$ python -q
>>> import numpy as np
>>> import numpy.linalg as la
>>> np.set_printoptions(precision=3, suppress=True, linewidth=200)
>>> def tidy(a):
...     return np.round(a, 3) + 0
... 
>>> M = np.load("run0.npy")
>>> tidy(M)
array([[ 0.   ,  0.912,  0.398, -0.096],
       [-0.758, -0.02 ,  0.197,  0.621],
       [-0.583,  0.203, -0.592, -0.518],
       [ 0.292,  0.355, -0.673,  0.58 ]])
>>> # orthonormal columns
>>> tidy(np.einsum("ij,ji->", M, M))
np.float64(0.001)
>>> tidy(la.eigvals(M).sum().real)
np.float64(-0.032)
>>> tidy(np.einsum("ii->", M))
np.float64(-0.032)
>>> tidy((M + M.T) / 2)
array([[ 0.   ,  0.077, -0.093,  0.098],
       [ 0.077, -0.02 ,  0.2  ,  0.488],
       [-0.093,  0.2  , -0.592, -0.595],
       [ 0.098,  0.488, -0.595,  0.58 ]])
>>> tidy(np.trace(M))
np.float64(-0.032)
>>> M.inv()
Traceback (most recent call last):
  File "<python-input-12>", line 1, in <module>
    M.inv()
    ^^^^^
AttributeError: 'numpy.ndarray' object has no attribute 'inv'
>>> f = np.array([2, 4])
>>> tidy(np.correlate(M[3], M[2], "full"))
array([-0.151, -0.356,  0.197,  0.   , -0.687,  0.51 , -0.338])
>>> tidy(np.convolve(M[3], f))
array([ 0.583,  1.875,  0.073, -1.53 ,  2.322])
>>> tidy(M[:, 3] @ M[:, 1])
np.float64(0.0)
>>> tidy(la.pinv(M))
array([[ 0.   , -0.758, -0.583,  0.292],
       [ 0.912, -0.02 ,  0.203,  0.355],
       [ 0.398,  0.197, -0.592, -0.673],
       [-0.096,  0.621, -0.518,  0.58 ]])
>>> tidy(la.norm(M, axis=0))
array([1., 1., 1., 1.])
>>> W2 = np.array([[1, 0, 2, 2, 1, 0, 1],
...     [2, 2, 0, 2, 1, 0, 0],
...     [1, 1, 0, 1, 0, 2, 0],
...     [0, 2, 1, 0, 1, 0, 0],
...     [1, 1, 2, 0, 2, 2, 0],
...     [0, 2, 1, 0, 0, 0, 2],
...     [0, 1, 0, 0, 1, 2, 1]])
>>> rng = np.random.default_rng(752312)
>>> X = (rng.random((24, 7)) < 0.25) @ W2
>>> X
array([[0, 0, 0, 0, 0, 0, 0],
       [1, 2, 0, 1, 1, 4, 1],
       [0, 0, 0, 0, 0, 0, 0],
       [2, 3, 0, 2, 2, 2, 1],
       [4, 8, 4, 3, 4, 4, 2],
       [1, 2, 3, 2, 1, 0, 3],
       [0, 2, 1, 0, 1, 0, 0],
       [2, 3, 0, 2, 2, 2, 1],
       [0, 0, 0, 0, 0, 0, 0],
       [1, 4, 1, 1, 1, 4, 3],
       [2, 2, 2, 1, 2, 4, 0],
       [0, 0, 0, 0, 0, 0, 0],
       [2, 3, 0, 2, 2, 2, 1],
       [0, 2, 1, 0, 1, 0, 0],
       [0, 3, 1, 0, 2, 2, 1],
       [2, 2, 0, 2, 1, 0, 0],
       [0, 1, 0, 0, 1, 2, 1],
       [0, 2, 1, 0, 1, 0, 0],
       [1, 1, 0, 1, 0, 2, 0],
       [1, 2, 3, 2, 2, 0, 1],
       [1, 2, 0, 1, 1, 4, 1],
       [2, 2, 4, 2, 4, 4, 2],
       [2, 2, 2, 1, 2, 4, 0],
       [3, 6, 6, 3, 4, 4, 3]])
>>> # rows 0 and 2 are equal
>>> idx = rng.permutation(7)
>>> out = X[:, idx] * rng.choice([-1, 1], 7)
>>> out
array([[ 0,  0,  0,  0,  0,  0,  0],
       [-1,  1, -4,  0, -1, -1, -2],
       [ 0,  0,  0,  0,  0,  0,  0],
       [-2,  2, -2,  0, -1, -2, -3],
       [-4,  3, -4,  4, -2, -4, -8],
       [-1,  2,  0,  3, -3, -1, -2],
       [-1,  0,  0,  1,  0,  0, -2],
       [-2,  2, -2,  0, -1, -2, -3],
       [ 0,  0,  0,  0,  0,  0,  0],
       [-1,  1, -4,  1, -3, -1, -4],
       [-2,  1, -4,  2,  0, -2, -2],
       [ 0,  0,  0,  0,  0,  0,  0],
       [-2,  2, -2,  0, -1, -2, -3],
       [-1,  0,  0,  1,  0,  0, -2],
       [-2,  0, -2,  1, -1,  0, -3],
       [-1,  2,  0,  0,  0, -2, -2],
       [-1,  0, -2,  0, -1,  0, -1],
       [-1,  0,  0,  1,  0,  0, -2],
       [ 0,  1, -2,  0,  0, -1, -1],
       [-2,  2,  0,  3, -1, -1, -2],
       [-1,  1, -4,  0, -1, -1, -2],
       [-4,  2, -4,  4, -2, -2, -2],
       [-2,  1, -4,  2,  0, -2, -2],
       [-4,  3, -4,  6, -3, -3, -6]])
>>> left, _, vt = la.svd(X.T @ out)
>>> tidy(la.lstsq(X, out)[0])
array([[ 0.,  0.,  0.,  0.,  0., -1.,  0.],
       [ 0.,  0.,  0.,  0.,  0.,  0., -1.],
       [ 0.,  0.,  0.,  1.,  0.,  0.,  0.],
       [ 0.,  1.,  0.,  0.,  0.,  0.,  0.],
       [-1.,  0.,  0.,  0.,  0.,  0.,  0.],
       [ 0.,  0., -1.,  0.,  0.,  0.,  0.],
       [ 0.,  0.,  0.,  0., -1.,  0.,  0.]])
>>> idx
array([4, 3, 5, 2, 6, 0, 1])
